% python3 -q
>>> import numpy as np
>>> np.set_printoptions(precision=3, suppress=True, linewidth=200, floatmode="fixed")
>>> X = np.array([[-1.8, 0.4, -0.1, -0.5, -1.0, -0.4, 0.8, -1.1, -0.6, 0.0, 0.0],
...     [0.8, 0.4, 0.5, 0.6, 0.9, -1.0, -1.3, -1.5, 1.5, -0.8, -0.2],
...     [-0.7, -1.1, 2.2, -0.1, -0.2, 1.3, 0.3, -0.2, 0.1, -1.3, 1.5],
...     [0.7, -0.7, 0.2, 1.1, 1.6, -0.1, 0.0, 0.5, -0.3, 0.6, 0.5],
...     [-0.2, 1.0, 1.1, 0.1, -1.6, -1.6, -0.6, 0.3, 0.6, 0.7, -1.5],
...     [-0.9, -1.7, -0.9, 0.1, -0.9, 0.2, 2.7, 1.5, 0.9, -0.2, 1.6]])
>>> X[:, 9] *= 5
>>> print(X)
[[-1.800  0.400 -0.100 -0.500 -1.000 -0.400  0.800 -1.100 -0.600  0.000  0.000]
 [ 0.800  0.400  0.500  0.600  0.900 -1.000 -1.300 -1.500  1.500 -4.000 -0.200]
 [-0.700 -1.100  2.200 -0.100 -0.200  1.300  0.300 -0.200  0.100 -6.500  1.500]
 [ 0.700 -0.700  0.200  1.100  1.600 -0.100  0.000  0.500 -0.300  3.000  0.500]
 [-0.200  1.000  1.100  0.100 -1.600 -1.600 -0.600  0.300  0.600  3.500 -1.500]
 [-0.900 -1.700 -0.900  0.100 -0.900  0.200  2.700  1.500  0.900 -1.000  1.600]]
>>> x = np.array([-2, -1, -1, 2, -2, 0, 1, -2, -1, -2, 1])
>>> h = np.maximum(X @ x, 0)
>>> X * (h > 1e-9)[:, None]
array([[-1.800,  0.400, -0.100, -0.500, -1.000, -0.400,  0.800, -1.100, -0.600,  0.000,  0.000],
       [ 0.800,  0.400,  0.500,  0.600,  0.900, -1.000, -1.300, -1.500,  1.500, -4.000, -0.200],
       [-0.700, -1.100,  2.200, -0.100, -0.200,  1.300,  0.300, -0.200,  0.100, -6.500,  1.500],
       [ 0.000, -0.000,  0.000,  0.000,  0.000, -0.000,  0.000,  0.000, -0.000,  0.000,  0.000],
       [-0.000,  0.000,  0.000,  0.000, -0.000, -0.000, -0.000,  0.000,  0.000,  0.000, -0.000],
       [-0.900, -1.700, -0.900,  0.100, -0.900,  0.200,  2.700,  1.500,  0.900, -1.000,  1.600]])
>>> print(h)
[ 7.900  4.900 15.600  0.000  0.000  8.800]
>>> np.tanh(X @ x)
array([ 1.000,  1.000,  1.000, -1.000, -1.000,  1.000])
>>> A2 = X / np.linalg.norm(X, axis=1, keepdims=True)
>>> gram = A2 @ A2.T
>>> (gram - 2 * np.eye(6)).round(6).argmax(axis=1)
array([5, 2, 1, 4, 3, 2])
>>> (np.abs(gram) > 0.9).astype(int)
array([[1, 0, 0, 0, 0, 0],
       [0, 1, 0, 0, 0, 0],
       [0, 0, 1, 0, 0, 0],
       [0, 0, 0, 1, 0, 0],
       [0, 0, 0, 0, 1, 0],
       [0, 0, 0, 0, 0, 1]])
>>> gram[2]
array([ 0.038,  0.663,  1.000, -0.678, -0.736,  0.327])
>>> gram
array([[ 1.000, -0.181,  0.038, -0.402,  0.132,  0.152],
       [-0.181,  1.000,  0.663, -0.560, -0.477, -0.159],
       [ 0.038,  0.663,  1.000, -0.678, -0.736,  0.327],
       [-0.402, -0.560, -0.678,  1.000,  0.377, -0.161],
       [ 0.132, -0.477, -0.736,  0.377,  1.000, -0.378],
       [ 0.152, -0.159,  0.327, -0.161, -0.378,  1.000]])
>>> x = np.ones(6)
>>> for _ in range(6):
...     x = gram @ x
...     x /= np.linalg.norm(x)
...     print(round(x @ gram @ x, 3))
... 
1.895
2.577
2.771
2.823
2.835
2.838
>>> round(float(np.linalg.eigvalsh(gram)[-1]), 3)
2.839
>>> left, sig, Vt = np.linalg.svd(X, full_matrices=False)
>>> sig / sig[0]
array([1.000, 0.530, 0.391, 0.265, 0.247, 0.168])
>>> np.allclose(left * sig @ Vt, X)
True
>>> print(left.shape, sig.shape, Vt.shape)
(6, 6) (6,) (6, 11)
>>> sig
array([9.432, 5.003, 3.688, 2.497, 2.327, 1.588])
>>> np.abs(left[:, 0]).round(6).argmax()
np.int64(2)
>>> print(np.round(np.sqrt((sig ** 2).sum()), 3), np.round(np.linalg.norm(X), 3))
11.906 11.906
>>> np.cumsum(sig ** 2) / np.sum(sig ** 2)
array([0.628, 0.804, 0.900, 0.944, 0.982, 1.000])
>>> np.round(left.T @ X @ Vt.T, 3) + 0
array([[9.432, 0.000, 0.000, 0.000, 0.000, 0.000],
       [0.000, 5.003, 0.000, 0.000, 0.000, 0.000],
       [0.000, 0.000, 3.688, 0.000, 0.000, 0.000],
       [0.000, 0.000, 0.000, 2.497, 0.000, 0.000],
       [0.000, 0.000, 0.000, 0.000, 2.327, 0.000],
       [0.000, 0.000, 0.000, 0.000, 0.000, 1.588]])
>>> print(np.round(Vt @ Vt.T, 3) + 0)
[[1.000 0.000 0.000 0.000 0.000 0.000]
 [0.000 1.000 0.000 0.000 0.000 0.000]
 [0.000 0.000 1.000 0.000 0.000 0.000]
 [0.000 0.000 0.000 1.000 0.000 0.000]
 [0.000 0.000 0.000 0.000 1.000 0.000]
 [0.000 0.000 0.000 0.000 0.000 1.000]]
